In [1]: import numpy as np

In [2]: import numpy.linalg as la

In [3]: np.set_printoptions(suppress=True, linewidth=200)

In [4]: def rd(a):
   ...:     return np.round(a, 3) + 0
   ...: 

In [5]: E = np.diag(np.array([3, 8])) + 3 * np.eye(2, k=1) + 3 * np.eye(2, k=-1)

In [6]: print(E)
[[3. 3.]
 [3. 8.]]

In [7]: np.kron(np.eye(2, dtype=int), E)
Out[7]: 
array([[3., 3., 0., 0.],
       [3., 8., 0., 0.],
       [0., 0., 3., 3.],
       [0., 0., 3., 8.]])

In [8]: np.einsum("ij,ji->", E, E)
Out[8]: np.float64(91.0)

In [9]: rd(np.poly(E))
Out[9]: array([  1., -11.,  15.])

In [10]: print(rd(la.eigvals(E).sum().real))
11.0

In [11]: rd(la.det(2 * E)), rd(la.det(E))
Out[11]: (np.float64(60.0), np.float64(15.0))

In [12]: r0 = np.array([9, 5])

In [13]: A2 = E + np.outer(r0, np.eye(2)[0])

In [14]: print(A2)
[[12.  3.]
 [ 8.  8.]]

In [15]: la.matrix_rank(la.inv(A2) - la.inv(E), tol=1e-8)
Out[15]: np.int64(1)

In [16]: rd(la.det(A2) / la.det(E)), rd(1 + la.solve(E, r0)[0])
Out[16]: (np.float64(4.8), np.float64(4.8))

In [17]: w, vecs = la.eig(A2)

In [18]: np.prod(w)
Out[18]: np.float64(72.0)

In [19]: rd(np.sort(la.eigvals(la.inv(A2))))
Out[19]: array([0.065, 0.212])

In [20]: rd(w)
Out[20]: array([15.292,  4.708])

In [21]: w, vecs = la.eig(E)

In [22]: rd(w)
Out[22]: array([1.595, 9.405])

In [23]: x = np.array([-3, 1])

In [24]: target = E @ x

In [25]: beta, lr = np.zeros(2), 1 / la.norm(E, 2) ** 2

In [26]: for i in range(4):
    ...:     beta -= lr * E.T @ (E @ beta - target)
    ...:     if i % 1 == 0: print(i, round(la.norm(E @ beta - target), 3))
    ...: 
0 4.865
1 4.725
2 4.59
3 4.458

In [27]: rd(beta)
Out[27]: array([-0.469, -0.185])

In [28]: F = np.array([[0, 0, -1], [-1, 0, 0], [0, -1, 0]])

In [29]: # orthonormal columns

In [30]: x = np.array([3, 0, 1])

In [31]: rd(la.det(F))
Out[31]: np.float64(-1.0)

In [32]: th = np.radians(37)

In [33]: r_ = np.eye(3)

In [34]: r_[0, 0] = r_[1, 1] = np.cos(th)

In [35]: r_[0, 1], r_[1, 0] = -np.sin(th), np.sin(th)

In [36]: rd(r_)
Out[36]: 
array([[ 0.799, -0.602,  0.   ],
       [ 0.602,  0.799,  0.   ],
       [ 0.   ,  0.   ,  1.   ]])

In [37]: A2 = F @ r_.T

In [38]: rd(np.abs(A2 - F).max(axis=0))
Out[38]: array([0.602, 0.602, 0.   ])

In [39]: print(rd(A2))
[[ 0.     0.    -1.   ]
 [-0.799 -0.602  0.   ]
 [ 0.602 -0.799  0.   ]]

In [40]: np.allclose(F @ F.T, A2 @ A2.T)
Out[40]: True

In [41]: x = np.array([2, 4, -3])

In [42]: rd(np.sort(np.abs(np.degrees(np.angle(la.eigvals(A2))))))
Out[42]: array([ 78.516,  78.516, 180.   ])

In [43]: rd(A2.T @ (A2 @ x))
Out[43]: array([ 2.,  4., -3.])

In [44]: rd(la.norm(x)), rd(la.norm(A2 @ x))
Out[44]: (np.float64(5.385), np.float64(5.385))

In [45]: 3 - la.matrix_rank(A2 - np.eye(3), tol=1e-8)
Out[45]: np.int64(0)

In [46]: rd(np.abs(la.eigvals(A2)))
Out[46]: array([1., 1., 1.])

In [47]: rng = np.random.default_rng(76290)

In [48]: z = rng.permutation(2)

In [49]: print(z)
[0 1]

In [50]: A2 = E[z][:, z]

In [51]: np.allclose(A2, E)
Out[51]: True

In [52]: A2 = la.inv(F)

In [53]: rd(la.det(F) * la.det(A2))
Out[53]: np.float64(1.0)

In [54]: F @ A2
Out[54]: 
array([[1., 0., 0.],
       [0., 1., 0.],
       [0., 0., 1.]])

In [55]: rd(la.slogdet(F)[0])
Out[55]: np.float64(-1.0)

In [56]: A2
Out[56]: 
array([[-0., -1., -0.],
       [-0., -0., -1.],
       [-1., -0., -0.]])

In [57]: m1 = np.load("dump.npy")

In [58]: m1
Out[58]: 
array([[ 25, -40, -25],
       [-40,  64,  40],
       [-25,  40,  25]])

In [59]: # symmetric

In [60]: la.cond(m1) > 100
Out[60]: np.True_

In [61]: w, vecs = la.eigh(m1)

In [62]: rd(vecs @ np.diag(w) @ vecs.T)
Out[62]: 
array([[ 25., -40., -25.],
       [-40.,  64.,  40.],
       [-25.,  40.,  25.]])

In [63]: print(rd(la.svd(m1, compute_uv=False)))
[114.   0.   0.]

In [64]: rd(vecs.T @ vecs)
Out[64]: 
array([[1., 0., 0.],
       [0., 1., 0.],
       [0., 0., 1.]])

In [65]: w.sum(), np.trace(m1)
Out[65]: (np.float64(114.0), np.int64(114))

In [66]: rd(la.eigvalsh(m1 @ m1))
Out[66]: array([    0.,     0., 12996.])

In [67]: np.abs(vecs[:, -1]).round(6).argmax()
Out[67]: np.int64(1)

In [68]: np.unique(w.round(6) + 0, return_counts=True)[1]
Out[68]: array([2, 1])

In [69]: A = np.loadtxt("m.csv", delimiter=",")

In [70]: print(rd(A))
[[-0.68   0.322 -0.652  0.097]
 [-0.32  -0.931 -0.105  0.14 ]
 [ 0.64  -0.086 -0.651  0.398]
 [-0.16   0.148  0.374  0.901]]

In [71]: # columns are unit length and at right angles

In [72]: x = np.array([2, 1, -1, -3])

In [73]: target = A @ x

In [74]: beta, lr = np.zeros(4), 1 / la.norm(A, 2) ** 2

In [75]: for i in range(4):
    ...:     beta -= lr * A.T @ (A @ beta - target)
    ...:     if i % 1 == 0: print(i, round(la.norm(A @ beta - target), 3))
    ...: 
0 0.0
1 0.0
2 0.0
3 0.0

In [76]: print(rd(la.cond(A)))
1.0

In [77]: rd(beta)
Out[77]: array([ 2.,  1., -1., -3.])
